>>> import numpy as np
>>> import numpy.linalg as la
>>> np.set_printoptions(suppress=True, linewidth=120)
>>> rng = np.random.default_rng(56)
>>> mat = np.eye(4, dtype=int)[rng.permutation(4)]
>>> mat
array([[1, 0, 0, 0],
       [0, 0, 0, 1],
       [0, 1, 0, 0],
       [0, 0, 1, 0]])
>>> (mat != 0).astype(int)
array([[1, 0, 0, 0],
       [0, 0, 0, 1],
       [0, 1, 0, 0],
       [0, 0, 1, 0]])
>>> np.flatnonzero(la.matrix_power((mat != 0) + (mat.T != 0) + np.eye(4), 4)[1])
array([1, 2, 3])
>>> (la.matrix_power((mat != 0) + (mat.T != 0) + np.eye(4), 4) > 0).astype(int)
array([[1, 0, 0, 0],
       [0, 1, 1, 1],
       [0, 1, 1, 1],
       [0, 1, 1, 1]])
>>> ang = np.radians(120)
>>> R = np.eye(4)
>>> R[3, 3] = R[1, 1] = np.cos(ang)
>>> R[3, 1], R[1, 3] = -np.sin(ang), np.sin(ang)
>>> R.round(3)
array([[ 1.   ,  0.   ,  0.   ,  0.   ],
       [ 0.   , -0.5  ,  0.   ,  0.866],
       [ 0.   ,  0.   ,  1.   ,  0.   ],
       [ 0.   , -0.866,  0.   , -0.5  ]])
>>> A2 = mat @ R.T
>>> A2.round(3)
array([[ 1.   ,  0.   ,  0.   ,  0.   ],
       [ 0.   ,  0.866,  0.   , -0.5  ],
       [ 0.   , -0.5  ,  0.   , -0.866],
       [ 0.   ,  0.   ,  1.   ,  0.   ]])
>>> np.round(la.svd(mat, compute_uv=False), 3), np.round(la.svd(A2, compute_uv=False), 3)
(array([1., 1., 1., 1.]), array([1., 1., 1., 1.]))
>>> np.allclose(la.norm(mat, axis=1), la.norm(A2, axis=1))
True
>>> round(float(la.eigvals(mat).sum().real), 3)
1.0
>>> np.round(la.eigvals(mat), 3)
array([-0.5+0.866j, -0.5-0.866j,  1. +0.j   ,  1. +0.j   ])
>>> round(la.det(2 * mat), 3), round(float(la.det(mat)), 3)
(np.float64(16.0), 1.0)
>>> np.einsum("ij,ji->", mat, mat)
np.int64(1)
>>> J = np.load("x.npy")
>>> J.round(3)
array([[ 0.15 , -1.669,  0.707],
       [-1.669, -0.372, -1.545],
       [ 0.707, -1.545,  1.222]])
>>> [round(float(x), 3) for x in la.svd(J, compute_uv=False)[:3]]
[3.0, 2.0, 0.0]
>>> np.argsort(-la.norm(J, axis=0).round(6), kind="stable")[:3]
array([1, 2, 0])
>>> la.matrix_rank(J, rtol=0.1)
np.int64(2)
>>> evals, vecs = la.eigh(J)
>>> np.round(vecs @ np.diag(evals) @ vecs.T, 3)
array([[ 0.15 , -1.669,  0.707],
       [-1.669, -0.372, -1.545],
       [ 0.707, -1.545,  1.222]])
>>> np.round(la.eigvalsh(J + -2 * np.eye(3)), 3)
array([-4., -2.,  1.])
>>> np.round(vecs.T @ J @ vecs, 3) + 0
array([[-2.,  0.,  0.],
       [ 0.,  0.,  0.],
       [ 0.,  0.,  3.]])
>>> np.abs(vecs[:, -1]).round(6).argmax()
np.int64(2)
>>> arr = np.load("data.npy")
>>> arr
array([[ -3.876,  -2.091,  -9.108,  -4.224],
       [ -1.158,   5.203,  -3.   ,   4.74 ],
       [ -5.243,  -2.843,  -6.026,  -7.172],
       [ 10.59 ,  -7.391,   4.475,  -3.236],
       [  1.006,   5.225,   1.54 ,   5.077],
       [  9.398, -13.639,   2.992, -11.176],
       [ 12.724, -11.614,   4.252,  -6.499],
       [  1.751,  -5.2  ,  -1.199,  -5.907],
       [  7.086,   2.3  ,  -1.43 ,   7.368],
       [ -4.393,  12.752,   1.578,   9.733],
       [  0.408,  -4.105,   5.482,  -7.758]])
>>> x = np.array([2, 1, 1, 0])
>>> np.round(arr @ (2 * x), 3)
array([-37.902,  -0.226, -38.71 ,  36.528,  17.554,  16.298,  36.172,  -5.794,  30.084,  11.088,   4.386])
>>> arr @ np.eye(4)[3]
array([ -4.224,   4.74 ,  -7.172,  -3.236,   5.077, -11.176,  -6.499,  -5.907,   7.368,   9.733,  -7.758])
>>> (arr @ x).argmax()
np.int64(3)
>>> arr * x
array([[ -7.752,  -2.091,  -9.108,  -0.   ],
       [ -2.316,   5.203,  -3.   ,   0.   ],
       [-10.486,  -2.843,  -6.026,  -0.   ],
       [ 21.18 ,  -7.391,   4.475,  -0.   ],
       [  2.012,   5.225,   1.54 ,   0.   ],
       [ 18.796, -13.639,   2.992,  -0.   ],
       [ 25.448, -11.614,   4.252,  -0.   ],
       [  3.502,  -5.2  ,  -1.199,  -0.   ],
       [ 14.172,   2.3  ,  -1.43 ,   0.   ],
       [ -8.786,  12.752,   1.578,   0.   ],
       [  0.816,  -4.105,   5.482,  -0.   ]])
>>> np.round(arr @ np.ones(4), 3)
array([-19.299,   5.785, -21.284,   4.438,  12.848, -12.425,  -1.137, -10.555,  15.324,  19.67 ,  -5.973])
>>> np.round(arr @ x, 3)
array([-18.951,  -0.113, -19.355,  18.264,   8.777,   8.149,  18.086,  -2.897,  15.042,   5.544,   2.193])
>>> np.round((arr * x).sum(axis=1), 3)
array([-18.951,  -0.113, -19.355,  18.264,   8.777,   8.149,  18.086,  -2.897,  15.042,   5.544,   2.193])
>>> la.norm(arr @ x) <= la.norm(arr, 2) * la.norm(x) + 1e-9
np.True_
>>> q, vecs = la.qr(arr[:, :1])[0], la.qr(arr[:, 1:])[0]
>>> sig = la.svd(q.T @ vecs, compute_uv=False)
>>> np.round(la.norm(q @ q.T - vecs @ vecs.T, 2), 3)
np.float64(1.0)
>>> np.round(np.degrees(np.arccos(sig.clip(0, 1))), 3)
array([15.677])
>>> (sig > 0.9).sum()
np.int64(1)
>>> cen = (arr - arr.mean(axis=0)) / arr.std(axis=0)
>>> np.argwhere(np.abs(cen) > 2)
array([[0, 2]])
>>> coef = la.lstsq(np.delete(cen, 1, axis=1), cen[:, 1])[0]
>>> np.abs(coef).argmax()
np.int64(2)
>>> W0 = np.load("a.npy")
>>> W0
array([[ 1.2  , -7.411, -1.4  ],
       [ 0.6  , -1.392, -0.3  ],
       [ 0.9  ,  3.573,  0.7  ],
       [ 1.1  , -0.376, -0.1  ],
       [ 1.7  , -1.987, -0.4  ],
       [ 0.7  , -2.274, -0.4  ],
       [-0.9  , -1.482, -0.2  ],
       [-0.1  , -0.402,  0.   ],
       [ 0.1  ,  0.928,  0.2  ],
       [-0.6  , -3.295, -0.7  ],
       [-1.5  ,  1.161,  0.3  ],
       [-0.9  ,  3.919,  0.8  ],
       [ 1.2  ,  0.094,  0.1  ],
       [-0.8  , -3.432, -0.7  ],
       [-0.3  ,  5.81 ,  1.1  ],
       [-0.5  ,  4.719,  0.9  ],
       [ 0.7  ,  4.159,  0.9  ],
       [ 0.2  , -1.225, -0.2  ],
       [-0.2  , -4.806, -0.9  ],
       [-0.4  , -0.147,  0.1  ],
       [ 0.8  ,  1.16 ,  0.2  ]])
>>> cent = W0[[8, 15]].astype(float)
>>> for _ in range(5):
...     lab = la.norm(W0[:, None] - cent, axis=-1).argmin(axis=1)
...     cent = np.array([W0[lab == j].mean(axis=0) for j in range(2)])
... 
>>> lab
array([0, 0, 1, 0, 0, 0, 0, 0, 0, 0, 0, 1, 0, 0, 1, 1, 1, 0, 0, 0, 0])
>>> np.abs(cent[1] - cent[0]).argmax()
np.int64(1)
>>> np.bincount(lab)
array([16,  5])
>>> cent.round(3)
array([[ 0.194, -1.555, -0.275],
       [-0.02 ,  4.436,  0.88 ]])
